$ python -q
>>> import numpy as np
>>> from numpy import linalg as LA
>>> np.set_printoptions(precision=2, suppress=True, linewidth=100, legacy="1.25")
>>> m1 = np.load("x.npy")
>>> m1
array([[ 2, -2, -2,  0, -3,  2,  2],
       [ 2, -2, -2,  0, -3,  2,  2],
       [ 5,  1,  1,  3,  0,  5,  5],
       [ 3, -1, -1,  1, -2,  3,  3],
       [ 5,  1,  1,  3,  0,  5,  5],
       [ 2, -2, -2,  0, -3,  2,  2],
       [ 5,  1,  1,  3,  0,  5,  5],
       [ 5,  1,  1,  3,  0,  5,  5],
       [ 2, -2, -2,  0, -3,  2,  2],
       [ 3, -1, -1,  1, -2,  3,  3],
       [ 0, -4, -4, -2, -5,  0,  0],
       [ 6,  2,  2,  4,  1,  6,  6],
       [ 3, -1, -1,  1, -2,  3,  3]])
>>> Uu, sig, vt = LA.svd(m1)
>>> sig.round(2) + 0
array([24.36, 12.76,  0.  ,  0.  ,  0.  ,  0.  ,  0.  ])
>>> np.argmax(sig[:-1] / (sig[1:] + 1e-6)) + 1
2
>>> A2 = Uu[:, :2] @ np.diag(sig[:2]) @ vt[:2]
>>> round(float(LA.norm(m1 - A2, 2)), 2), round(sig[2], 2)
(0.0, 0.0)
>>> round(float(np.abs(m1 - A2).max()), 2)
0.0
>>> np.round(LA.norm(m1 - A2) / LA.norm(m1), 2)
0.0
>>> LA.matrix_rank(A2)
2
>>> A2 = m1 / LA.norm(m1, axis=1, keepdims=True)
>>> C2 = A2 @ A2.T
>>> LA.norm(A2, axis=1)
array([1., 1., 1., 1., 1., 1., 1., 1., 1., 1., 1., 1., 1.])
>>> np.round(np.degrees(np.arccos(np.clip(C2[3, 6], -1, 1))), 2)
31.71
>>> C2[3]
array([0.89, 0.89, 0.85, 1.  , 0.85, 0.89, 0.85, 0.85, 0.89, 1.  , 0.35, 0.77, 1.  ])
